% ipython --no-banner

In [1]: import numpy as np

In [2]: import numpy.linalg as la

In [3]: np.set_printoptions(precision=1, suppress=True, linewidth=200, floatmode="fixed")

In [4]: def rnd(a):
   ...:     return np.round(a, 1) + 0
   ...: 

In [5]: feats = np.loadtxt("out14.csv", delimiter=",")

In [6]: feats
Out[6]: 
array([[-0.5,  0.0,  2.0,  1.0,  0.7,  0.6,  0.0, -0.3, -1.9, -0.8],
       [ 2.2,  1.8,  1.6,  3.0, -2.9, -1.7, -0.5,  0.8, -1.5,  2.4],
       [-1.1, -1.0,  1.2, -2.0,  1.9, -0.3,  0.9,  0.9, -1.9, -2.2],
       [ 0.3,  1.6,  2.6,  4.9, -1.5,  1.1, -1.2, -1.7, -1.5,  1.3],
       [ 0.1, -0.6, -1.4, -2.1,  0.4, -0.6,  0.5,  0.8,  1.3, -0.1],
       [ 0.2, -0.2,  3.8, -0.6,  0.4, -2.1,  0.8,  2.5, -5.3, -2.0],
       [ 3.5,  0.5, -1.7, -3.6, -2.6, -5.5,  1.2,  5.4, -0.6,  2.1],
       [-1.6,  1.6, -0.4,  7.4, -1.0,  6.0, -2.7, -6.8,  4.0,  2.2],
       [ 3.0, -0.2, -1.1, -4.8, -1.6, -5.7,  1.4,  5.7, -1.2,  1.1],
       [-3.5, -1.2,  0.1,  1.6,  3.0,  5.0, -0.5, -4.6,  1.4, -2.3],
       [ 3.7,  0.5, -1.6, -3.7, -2.5, -5.5,  1.0,  5.4, -0.5,  2.0],
       [ 2.1,  1.2,  0.2,  1.2, -2.6, -2.1, -0.3,  1.6, -0.4,  2.3],
       [ 0.3,  0.6, -0.6,  1.2, -1.1,  0.1, -0.4, -0.3,  1.0,  1.3],
       [ 2.7,  2.0,  5.0,  3.5, -3.2, -3.7, -0.2,  2.8, -6.1,  1.4],
       [-1.0, -1.2, -4.1, -3.3,  1.4,  1.5,  0.5, -1.1,  4.8, -0.1],
       [ 0.0, -0.4, -1.5, -1.9,  0.4, -0.5,  0.5,  0.7,  1.2,  0.0],
       [ 1.8,  0.1, -0.8, -1.8, -1.4, -2.6,  0.3,  2.6,  0.0,  1.2],
       [-1.3,  0.3,  0.4,  2.7,  0.3,  2.9, -0.8, -3.1,  1.2,  0.1],
       [ 0.7,  0.1, -2.1, -1.0, -0.6, -0.3, -0.1,  0.4,  2.1,  1.0],
       [ 1.7,  0.1, -0.7, -1.8, -1.3, -2.9,  0.4,  2.7, -0.3,  1.0],
       [ 0.3,  1.2,  1.0,  3.1, -1.4,  0.6, -0.9, -1.2, -0.4,  1.1],
       [-2.4, -1.1, -4.0, -0.4,  1.9,  4.3, -0.6, -3.9,  5.8, -0.4],
       [-0.7, -1.0, -4.1, -3.3,  1.7,  1.3,  0.3, -0.9,  4.5, -0.4],
       [-0.5, -0.1, -3.2, -0.4,  0.4,  1.9, -0.5, -2.1,  4.4,  0.9],
       [ 2.2,  0.5,  2.3, -1.5, -1.7, -4.9,  1.0,  4.9, -4.5,  0.3],
       [-1.4, -1.6, -3.8, -4.2,  2.6,  1.2,  0.7, -0.6,  3.7, -1.2],
       [ 1.8,  0.6,  4.4, -0.5, -1.2, -4.3,  1.3,  4.5, -6.9, -0.8],
       [ 0.8, -0.9,  0.3, -3.9,  0.6, -3.0,  1.3,  3.7, -2.1, -1.3],
       [ 0.7,  1.9,  2.0,  6.0, -2.7,  1.2, -1.6, -2.2, -0.7,  2.4],
       [-3.1, -1.9, -3.0, -2.4,  3.9,  4.1,  0.2, -3.3,  4.0, -2.6],
       [-1.1, -0.5,  2.7,  0.0,  1.5,  0.3,  0.5,  0.0, -2.8, -2.0],
       [-2.2, -1.2, -0.3, -1.2,  2.9,  2.0,  0.4, -1.5,  0.3, -2.3],
       [-0.6,  0.5,  3.5,  3.1,  0.2,  0.9, -0.4, -1.1, -3.3, -0.9],
       [-0.7, -1.2, -0.4, -4.1,  2.1, -0.6,  1.1,  1.5, -0.5, -2.4],
       [ 0.8,  1.8,  2.1,  6.0, -2.5,  1.3, -1.7, -2.2, -0.6,  2.4],
       [-1.3, -0.1, -4.8,  1.7,  0.2,  4.5, -1.1, -4.8,  7.5,  2.1],
       [ 0.9,  1.4,  0.6,  4.1, -2.4,  0.7, -1.2, -1.6,  0.7,  2.6],
       [ 1.1,  0.5, -2.4,  0.1, -1.3, -0.2, -0.7, -0.1,  3.0,  2.1],
       [ 1.6, -0.9,  1.9, -5.6,  0.6, -5.6,  2.1,  6.5, -5.2, -2.1],
       [-1.0,  0.8, -0.1,  3.7, -0.5,  3.2, -1.5, -3.6,  1.9,  1.2],
       [-1.3,  0.4,  0.3,  2.9,  0.2,  2.7, -0.7, -3.0,  1.0,  0.1]])

In [7]: proj = feats @ la.solve(feats.T @ feats, feats.T)

In [8]: rnd(np.diag(proj))
Out[8]: 
array([0.4, 0.3, 0.2, 0.2, 0.2, 0.2, 0.3, 0.3, 0.3, 0.3, 0.2, 0.1, 0.3, 0.2, 0.4, 0.1, 0.2, 0.1, 0.1, 0.1, 0.2, 0.3, 0.2, 0.2, 0.3, 0.3, 0.5, 0.2, 0.1, 0.2, 0.3, 0.3, 0.1, 0.4, 0.2, 0.4, 0.2, 0.2,
       0.2, 0.5, 0.2])

In [9]: np.allclose(proj @ proj, proj)
Out[9]: True

In [10]: rnd(la.eigvalsh(proj))
Out[10]: 
array([0.0, 0.0, 0.0, 0.0, 0.0, 0.0, 0.0, 0.0, 0.0, 0.0, 0.0, 0.0, 0.0, 0.0, 0.0, 0.0, 0.0, 0.0, 0.0, 0.0, 0.0, 0.0, 0.0, 0.0, 0.0, 0.0, 0.0, 0.0, 0.0, 0.0, 0.0, 1.0, 1.0, 1.0, 1.0, 1.0, 1.0, 1.0,
       1.0, 1.0, 1.0])

In [11]: dist = la.norm(feats[:, None] - feats[None], axis=-1)

In [12]: (dist + 1e9 * np.eye(41)).round(6).argmin(axis=1)
Out[12]: array([30, 11, 30, 34, 15, 26, 10, 39, 10, 17,  6,  1, 18, 26, 22,  4, 19, 40, 37, 16, 36, 29, 14, 14, 26, 22, 24, 33, 34, 21,  0,  2,  0,  2, 28, 21, 20, 18, 27, 17, 17])

In [13]: la.matrix_rank(dist ** 2)
Out[13]: np.int64(12)

In [14]: dist.shape
Out[14]: (41, 41)

In [15]: np.unravel_index(dist.round(6).argmax(), dist.shape)
Out[15]: (np.int64(7), np.int64(38))

In [16]: data = np.load("m.npy")

In [17]: data
Out[17]: 
array([[ 0,  0,  0, -1],
       [ 0,  0, -1,  1],
       [ 0,  1,  0,  0],
       [ 1, -1,  0,  0]])

In [18]: A2 = data / np.sqrt((data ** 2).mean(axis=1, keepdims=True))

In [19]: rnd(la.norm(A2, axis=1))
Out[19]: array([2.0, 2.0, 2.0, 2.0])

In [20]: print(rnd(data - data.mean(axis=1, keepdims=True)))
[[ 0.2  0.2  0.2 -0.8]
 [ 0.0  0.0 -1.0  1.0]
 [-0.2  0.8 -0.2 -0.2]
 [ 1.0 -1.0  0.0  0.0]]

In [21]: la.matrix_rank(data - data.mean(axis=1, keepdims=True))
Out[21]: np.int64(3)

In [22]: la.matrix_rank(A2) == la.matrix_rank(data)
Out[22]: np.True_

In [23]: A2 = np.array([[-4, -3, -4], [0, 3, 4], [-1, 2, -2]])

In [24]: basis = np.array([[-2]])

In [25]: A = np.block([[A2, np.zeros((3, 1))], [np.zeros((1, 3)), basis]])

In [26]: A
Out[26]: 
array([[-4.0, -3.0, -4.0,  0.0],
       [ 0.0,  3.0,  4.0,  0.0],
       [-1.0,  2.0, -2.0,  0.0],
       [ 0.0,  0.0,  0.0, -2.0]])

In [27]: evals, vecs = la.eig(A)

In [28]: rnd(np.sort(la.eigvals(A @ A)))
Out[28]: array([ 4.0,  5.7, 20.7, 26.6])

In [29]: rnd(np.prod(evals))
Out[29]: np.float64(-112.0)

In [30]: rnd(np.sort(la.eigvals(la.inv(A))))
Out[30]: array([-0.5, -0.4, -0.2,  0.2])

In [31]: rnd(A @ vecs[:, 0] - evals[0] * vecs[:, 0])
Out[31]: array([0.0, 0.0, 0.0, 0.0])

In [32]: np.flatnonzero(la.matrix_power((A != 0) + (A.T != 0) + np.eye(4), 4)[0])
Out[32]: array([0, 1, 2])

In [33]: A2 = A / np.sqrt((A ** 2).mean(axis=1, keepdims=True))

In [34]: print(rnd(la.norm(A2, axis=1)))
[2.0 2.0 2.0 2.0]

In [35]: print(A2[3])
[ 0.0  0.0  0.0 -2.0]

In [36]: la.matrix_rank(A - A.mean(axis=1, keepdims=True))
Out[36]: np.int64(3)

In [37]: vec = np.array([-1, 1, 3, -1])

In [38]: rnd(la.det(data))
Out[38]: np.float64(1.0)

In [39]: q = la.solve(np.eye(4) - data, np.eye(4) + data)

In [40]: rnd(la.det(q))
Out[40]: np.float64(1.0)

In [41]: K = np.loadtxt("sample14.csv", delimiter=",")

In [42]: K
Out[42]: 
array([[ 1.0, -1.0,  1.0, -1.0,  1.0, -1.0,  1.0, -1.0],
       [ 1.0, -1.0, -1.0,  1.0, -1.0,  1.0,  1.0, -1.0],
       [ 1.0,  1.0, -1.0, -1.0,  1.0,  1.0, -1.0, -1.0],
       [ 1.0,  1.0, -1.0, -1.0, -1.0, -1.0,  1.0,  1.0],
       [ 1.0,  1.0,  1.0,  1.0,  1.0,  1.0,  1.0,  1.0],
       [ 1.0, -1.0, -1.0,  1.0,  1.0, -1.0, -1.0,  1.0],
       [ 1.0, -1.0,  1.0, -1.0, -1.0,  1.0, -1.0,  1.0],
       [ 1.0,  1.0,  1.0,  1.0, -1.0, -1.0, -1.0, -1.0]])

In [43]: rnd(np.abs(la.eigvals(K)).max())
Out[43]: np.float64(2.8)

In [44]: print((K - K.T) / 2)
[[ 0.0 -1.0  0.0 -1.0  0.0 -1.0  0.0 -1.0]
 [ 1.0  0.0 -1.0  0.0 -1.0  1.0  1.0 -1.0]
 [ 0.0  1.0  0.0  0.0  0.0  1.0 -1.0 -1.0]
 [ 1.0  0.0  0.0  0.0 -1.0 -1.0  1.0  0.0]
 [ 0.0  1.0  0.0  1.0  0.0  0.0  1.0  1.0]
 [ 1.0 -1.0 -1.0  1.0  0.0  0.0 -1.0  1.0]
 [ 0.0 -1.0  1.0 -1.0 -1.0  1.0  0.0  1.0]
 [ 1.0  1.0  1.0  0.0 -1.0 -1.0 -1.0  0.0]]

In [45]: rnd(la.matrix_power(K, 4))
Out[45]: 
array([[ 32.0,  16.0,   0.0,  16.0,  32.0, -16.0,  32.0,  16.0],
       [  0.0,  16.0, -48.0,   0.0,  16.0,  32.0,   0.0, -16.0],
       [ 32.0,   0.0,  16.0,  16.0,   0.0,   0.0, -16.0, -48.0],
       [-32.0,   0.0,  16.0,  48.0,  16.0,  16.0,   0.0,   0.0],
       [  0.0,   0.0,  32.0, -32.0,  32.0,  32.0,   0.0,   0.0],
       [  0.0, -48.0, -16.0,   0.0,  32.0, -16.0, -16.0,   0.0],
       [ 32.0, -16.0,   0.0,  16.0, -16.0,  32.0, -16.0,  32.0],
       [  0.0,  32.0,   0.0,   0.0,  16.0, -16.0, -48.0,  16.0]])
